In [1]: import numpy as np

In [2]: np.set_printoptions(precision=3, suppress=True, linewidth=200, legacy="1.25")

In [3]: def rd(a):
   ...:     return np.round(a, 3) + 0
   ...: 

In [4]: W0 = np.load("case17.npy")

In [5]: print(W0)
[[13 11  9  3]
 [11  3  8 13]
 [ 5  9  0  1]
 [13 11  0  8]
 [ 3  1  8  6]
 [ 0  0  0  0]
 [16  4  9  9]
 [ 3  1  8  6]
 [ 0  0  0  0]
 [11  3  8 13]
 [ 0  0  0  0]
 [ 5  9  0  1]
 [ 3  1  8  6]
 [11  3 17  8]
 [11  3  8 13]
 [ 3  1  8  6]
 [ 8 10  8  7]
 [ 0  0  0  0]
 [ 0  0  0  0]
 [ 0  0  0  0]
 [ 8  2  0  7]
 [16 12 17  9]
 [ 0  0  0  0]
 [24 14 17 16]
 [ 0  0  0  0]
 [ 0  0  0  0]
 [ 3  1  8  6]
 [11  3 17  8]
 [ 8  2  9  2]
 [11  3 17  8]
 [ 5  9  0  1]
 [ 8  2  9  2]
 [ 0  0  0  0]
 [ 0  0  0  0]
 [ 0  0  0  0]
 [ 3  1  8  6]]

In [6]: idx = W0[:, 3] > np.median(W0[:, 3])

In [7]: f = W0[idx].mean(axis=0) - W0[~idx].mean(axis=0)

In [8]: print(idx.astype(int))
[0 1 0 1 1 0 1 1 0 1 0 0 1 1 1 1 1 0 0 0 1 1 0 1 0 0 1 1 0 1 0 0 0 0 0 1]

In [9]: print(((W0 - W0.mean(axis=0)) @ f > 0).astype(int))
[1 1 0 1 1 0 1 1 0 1 0 0 1 1 1 1 1 0 0 0 0 1 0 1 0 0 1 1 1 1 0 1 0 0 0 1]

In [10]: print(np.argsort(-np.abs(f).round(6), kind="stable"))
[2 3 0 1]

In [11]: cov = W0.T @ W0

In [12]: print(np.linalg.matrix_rank(cov))
4

In [13]: print(np.diag(cov))
[2537 1013 2409 1515]

In [14]: print(np.allclose(cov, cov.T))
True

In [15]: print(cov)
[[2537 1357 2118 1775]
 [1357 1013  966  833]
 [2118  966 2409 1633]
 [1775  833 1633 1515]]

In [16]: x = np.array([1, 1, 0, 2])

In [17]: y = W0 @ x

In [18]: print(rd(np.linalg.lstsq(W0, y)[0]))
[1. 1. 0. 2.]

In [19]: rng = np.random.default_rng(902380)

In [20]: y = y + 0.02 * rng.normal(size=36)

In [21]: print(rd(y))
[30.011 40.018 16.005 40.004 16.005  0.014 37.982 15.98   0.025 39.967  0.002 16.017 15.981 30.037 40.004 15.976 31.99   0.015  0.009  0.007 23.956 46.023  0.021 70.011 -0.012  0.025 16.012 29.989
 14.003 30.015 16.01  13.993  0.016 -0.011  0.002 16.001]

In [22]: c, *_ = np.linalg.lstsq(W0, y)

In [23]: print(c.round())
[1. 1. 0. 2.]

In [24]: print([round(float(np.linalg.norm(np.linalg.solve(W0.T @ W0 + lam * np.eye(4), W0.T @ y))), 2) for lam in (0, 1, 10, 100)])
[2.45, 2.44, 2.4, 2.14]
